$ ipython --no-banner

In [1]: import numpy as np

In [2]: from numpy import linalg as LA

In [3]: np.set_printoptions(precision=2, suppress=True, linewidth=160, legacy="1.25")

In [4]: def tidy(a):
   ...:     return np.round(a, 2) + 0
   ...: 

In [5]: arr = np.load("out14.npy")

In [6]: arr
Out[6]: 
array([[ 647,  -67, -214,  213,    8, -420,  158, -180,   -9,   13, -165,   19,  -20,  106],
       [ -67,  395, -192, -132,   56,  147,  191,   24,   13, -149,  -37,   53,   -7,  112],
       [-214, -192,  508, -148, -148,  135,  -79,   60,   20,  -39,  161, -125,  164, -324],
       [ 213, -132, -148,  458,  -79, -191, -242,   53,  -74,  307, -212,   42, -141,  101],
       [   8,   56, -148,  -79,  362,  -52,  171,   52,  -28,   -5,  -38,  122,  -75,  114],
       [-420,  147,  135, -191,  -52,  528, -126,  129, -155, -134,   -4,   26,  -42,  -39],
       [ 158,  191,  -79, -242,  171, -126,  592, -143,  236, -263,  115,   95,  141,  154],
       [-180,   24,   60,   53,   52,  129, -143,  398,  -53,  153,  -45,   34,   96,  -66],
       [  -9,   13,   20,  -74,  -28, -155,  236,  -53,  441,   10,  153, -101,  167,   -9],
       [  13, -149,  -39,  307,   -5, -134, -263,  153,   10,  547,   69,  170,   22,   49],
       [-165,  -37,  161, -212,  -38,   -4,  115,  -45,  153,   69,  405,   53,  176,  -49],
       [  19,   53, -125,   42,  122,   26,   95,   34, -101,  170,   53,  405,   25,  179],
       [ -20,   -7,  164, -141,  -75,  -42,  141,   96,  167,   22,  176,   25,  379,  -62],
       [ 106,  112, -324,  101,  114,  -39,  154,  -66,   -9,   49,  -49,  179,  -62,  388]])

In [7]: rng = np.random.default_rng(112396)

In [8]: lab = rng.permutation(14)

In [9]: lab
Out[9]: array([ 7, 13,  2,  4, 12,  5,  6,  0,  9,  8,  1, 10,  3, 11])

In [10]: B = arr[lab][:, lab]

In [11]: np.diag(B)
Out[11]: array([398, 388, 508, 362, 379, 528, 592, 647, 547, 441, 395, 405, 458, 405])
